% ipython --no-banner

In [1]: import numpy as np

In [2]: import numpy.linalg as la

In [3]: np.set_printoptions(suppress=True, linewidth=140)

In [4]: def rd(a):
   ...:     return np.round(a, 3) + 0
   ...: 

In [5]: F = np.loadtxt("out12.csv", delimiter=",")

In [6]: F
Out[6]: 
array([[ -2.,  -2.,   6.,  12.,   0.,  10.,   2.,  -6.,   3.],
       [  6., -10.,  -2.,  12.,   0.,   2.,  -6., -14.,  15.],
       [  4.,  -4.,  -4.,   0.,   0.,  -4.,  -4.,  -4.,   6.],
       [  0.,  -4.,   4.,  12.,   0.,   8.,   0.,  -8.,   6.],
       [  1.,   2.,  -4.,  -9.,   0.,  -7.,  -1.,   5.,  -3.],
       [ -1.,  -8.,  10.,  27.,   0.,  19.,   1., -17.,  12.],
       [ -3.,   6.,   0.,  -9.,   0.,  -3.,   3.,   9.,  -9.],
       [  3.,   4., -10., -21.,   0., -17.,  -3.,  11.,  -6.],
       [  2.,   6., -10., -24.,   0., -18.,  -2.,  14.,  -9.],
       [ -4.,   4.,   4.,   0.,   0.,   4.,   4.,   4.,  -6.]])

In [7]: r = la.matrix_rank(F)

In [8]: r
Out[8]: np.int64(2)

In [9]: N = la.svd(F)[2][r:].T

In [10]: N.shape
Out[10]: (9, 7)

In [11]: la.matrix_rank(F.T @ F), la.matrix_rank(F @ F.T)
Out[11]: (np.int64(2), np.int64(2))

In [12]: [int(la.matrix_rank(F[:, :j + 1])) for j in range(9)]
Out[12]: [1, 2, 2, 2, 2, 2, 2, 2, 2]

In [13]: [int(la.matrix_rank(np.delete(F, i, axis=0))) for i in range(10)]
Out[13]: [2, 2, 2, 2, 2, 2, 2, 2, 2, 2]

In [14]: left, sigma, VT = la.svd(F)

In [15]: np.argmax(sigma[:-1] / (sigma[1:] + 1e-6)) + 1
Out[15]: np.int64(2)

In [16]: B = left[:, :2] @ np.diag(sigma[:2]) @ VT[:2]

In [17]: la.matrix_rank(F, rtol=0.05)
Out[17]: np.int64(2)

In [18]: la.matrix_rank(B)
Out[18]: np.int64(2)

In [19]: rd(la.norm(F - B, 2)), rd(sigma[2])
Out[19]: (np.float64(0.0), np.float64(0.0))
